$ python3 -q
>>> import numpy as np
>>> np.set_printoptions(precision=2, suppress=True, linewidth=100)
>>> E = np.load("arr.npy")
>>> E
array([[ 0,  2, -1],
       [-2,  0, -1],
       [-1, -2, -3],
       [ 0, -4, -2],
       [-1, -2,  0],
       [-2, -4,  1],
       [-3, -4,  0],
       [-2, -4,  1],
       [-2, -5,  0],
       [ 0, -3, -2],
       [ 2, -4, -3],
       [ 4, -2, -3],
       [ 5, -3, -3],
       [ 5, -2, -2],
       [ 7, -4, -3],
       [ 9, -6, -5],
       [ 8, -4, -6],
       [10, -2, -4],
       [11, -1, -2],
       [12, -1, -1],
       [11, -2,  0]])
>>> Uu, sig = np.linalg.svd(E)
Traceback (most recent call last):
  File "<python-input-4>", line 1, in <module>
    Uu, sig = np.linalg.svd(E)
    ^^^^^^^
ValueError: too many values to unpack (expected 2)
>>> Uu, sig, vt = np.linalg.svd(E, full_matrices=False)
>>> np.cumsum(sig ** 2) / np.sum(sig ** 2)
array([0.8 , 0.96, 1.  ])
>>> sig / sig[0]
array([1.  , 0.45, 0.22])
>>> np.round(vt @ vt.T, 2) + 0
array([[1., 0., 0.],
       [0., 1., 0.],
       [0., 0., 1.]])
>>> np.allclose(Uu * sig @ vt, E)
True
>>> np.abs(Uu[:, 0]).round(6).argmax()
np.int64(19)
>>> np.round(Uu.T @ Uu, 2) + 0
array([[1., 0., 0.],
       [0., 1., 0.],
       [0., 0., 1.]])
>>> np.round(Uu.T @ E @ vt.T, 2) + 0
array([[30.22,  0.  ,  0.  ],
       [ 0.  , 13.62,  0.  ],
       [ 0.  ,  0.  ,  6.51]])
>>> vec = np.array([1, 1, 0])
>>> target = E @ vec
>>> target
array([ 2, -2, -3, -4, -3, -6, -7, -6, -7, -3, -2,  2,  2,  3,  3,  3,  4,  8, 10, 11,  9])
>>> np.round(np.linalg.lstsq(E, target)[0], 2) + 0
array([1., 1., 0.])
>>> np.round(np.linalg.solve(E.T @ E, E.T @ target), 2) + 0
array([1., 1., 0.])
>>> np.round(np.linalg.pinv(E) @ E, 2) + 0
array([[1., 0., 0.],
       [0., 1., 0.],
       [0., 0., 1.]])
>>> rng = np.random.default_rng(33)
>>> target = target + 0.1 * rng.normal(size=21)
>>> target
array([ 2.04, -2.06, -2.94, -4.  , -3.16, -5.9 , -7.01, -5.94, -6.82, -2.97, -2.11,  1.93,  2.1 ,
        2.85,  3.03,  3.04,  3.88,  8.02, 10.06, 10.92,  8.95])
>>> b, *_ = np.linalg.lstsq(E, target)
>>> round(float(np.linalg.norm(target - E @ b)), 2)
0.37
>>> b.round()
array([1., 1., 0.])
>>> b
array([1.  , 0.99, 0.01])
